In [1]: import numpy as np

In [2]: np.set_printoptions(precision=2, suppress=True, linewidth=140)

In [3]: F = np.loadtxt("block18.csv", delimiter=",")

In [4]: print(F.round(2) + 0)
[[-0.09  0.13  0.33  0.49 -0.44 -0.35  0.28  0.05  0.36 -0.03  0.01 -0.14  0.26]
 [-0.14 -0.38 -0.19 -0.29 -0.17 -0.43  0.21  0.56 -0.12  0.18 -0.09 -0.22 -0.2 ]
 [-0.02  0.25 -0.66 -0.02 -0.03 -0.32 -0.36 -0.02  0.32 -0.04 -0.3   0.1   0.25]
 [-0.25  0.51  0.32 -0.51  0.04 -0.07 -0.18  0.22  0.09  0.25  0.3  -0.01  0.24]
 [-0.18 -0.07  0.08 -0.12 -0.4   0.57 -0.02  0.18 -0.06  0.09 -0.56  0.03  0.3 ]
 [ 0.14 -0.08  0.22 -0.12 -0.27  0.01 -0.58 -0.14  0.2  -0.13 -0.07 -0.54 -0.36]
 [ 0.27  0.07  0.04  0.29  0.08  0.24 -0.19  0.59  0.37  0.2   0.07  0.32 -0.32]
 [ 0.07  0.2  -0.3   0.14 -0.17  0.16  0.15 -0.26 -0.05  0.76  0.11 -0.29 -0.15]
 [-0.7  -0.01 -0.19  0.41  0.03  0.16 -0.28  0.17 -0.22 -0.13  0.28 -0.15 -0.06]
 [ 0.09 -0.6  -0.1  -0.07  0.02  0.15 -0.13 -0.04  0.32  0.14  0.44 -0.06  0.5 ]
 [-0.3  -0.3   0.33  0.1   0.13 -0.3  -0.3  -0.27  0.    0.45 -0.28  0.39 -0.09]
 [-0.05  0.01  0.12  0.13  0.69  0.05  0.11  0.13  0.18  0.1  -0.35 -0.51  0.17]
 [ 0.43  0.05  0.1   0.26 -0.02 -0.18 -0.35  0.21 -0.61  0.11 -0.01 -0.09  0.37]]

In [5]: x0 = np.array([1, 1, 3, 3, 2, 2, 0, 0, 1, 0, 2, 0, 1])

In [6]: h1 = np.maximum(F @ x0, 0)

In [7]: np.tanh(F @ x0)
Out[7]: array([ 0.91, -1.  , -0.99,  0.51, -0.73, -0.44,  0.97, -0.21,  0.56,  0.78, -0.3 ,  0.95,  0.72])

In [8]: x0 = np.array([7, 4, 2, 8, 4, 6, 3, 7, 5, 0, 9, 4, 0])

In [9]: 13 - np.linalg.matrix_rank(F - np.eye(13), tol=1e-8)
Out[9]: np.int64(1)

In [10]: np.round(F.T @ (F @ x0), 2) + 0
Out[10]: array([7., 4., 2., 8., 4., 6., 3., 7., 5., 0., 9., 4., 0.])

In [11]: K = np.load("sample15.npy")

In [12]: K
Out[12]: 
array([[ 1,  0,  0,  0,  0,  0,  0,  0,  0],
       [-3,  1,  0,  0,  0,  0,  0,  0,  0],
       [-4,  1,  1,  0,  0,  0,  0,  0,  0],
       [ 5,  5, -5,  1,  0,  0,  0,  0,  0],
       [-1, -4, -3, -4,  1,  0,  0,  0,  0],
       [-4,  4,  1, -5,  2,  1,  0,  0,  0],
       [-2, -1,  5,  3,  0,  4,  1,  0,  0],
       [-2, -2,  0, -3,  0,  4, -3,  1,  0],
       [ 2,  5,  0,  5, -1,  5, -3, -4,  1]])

In [13]: np.linalg.matrix_rank(K - K[0, 0] * np.eye(9))
Out[13]: np.int64(8)

In [14]: K @ K
Out[14]: 
array([[  1,   0,   0,   0,   0,   0,   0,   0,   0],
       [ -6,   1,   0,   0,   0,   0,   0,   0,   0],
       [-11,   2,   1,   0,   0,   0,   0,   0,   0],
       [ 15,   5, -10,   1,   0,   0,   0,   0,   0],
       [  2, -31,  14,  -8,   1,   0,   0,   0,   0],
       [-51, -24,  21, -18,   4,   1,   0,   0,   0],
       [-22,  34,  -1, -14,   8,   8,   1,   0,   0],
       [-23,   0,   4, -35,   8,  -4,  -6,   1,   0],
       [  9,  70, -32,  -8,   8, -18,   6,  -8,   1]])

In [15]: print(np.prod(np.diag(K)), round(float(np.linalg.det(K)), 2))
1 1.0
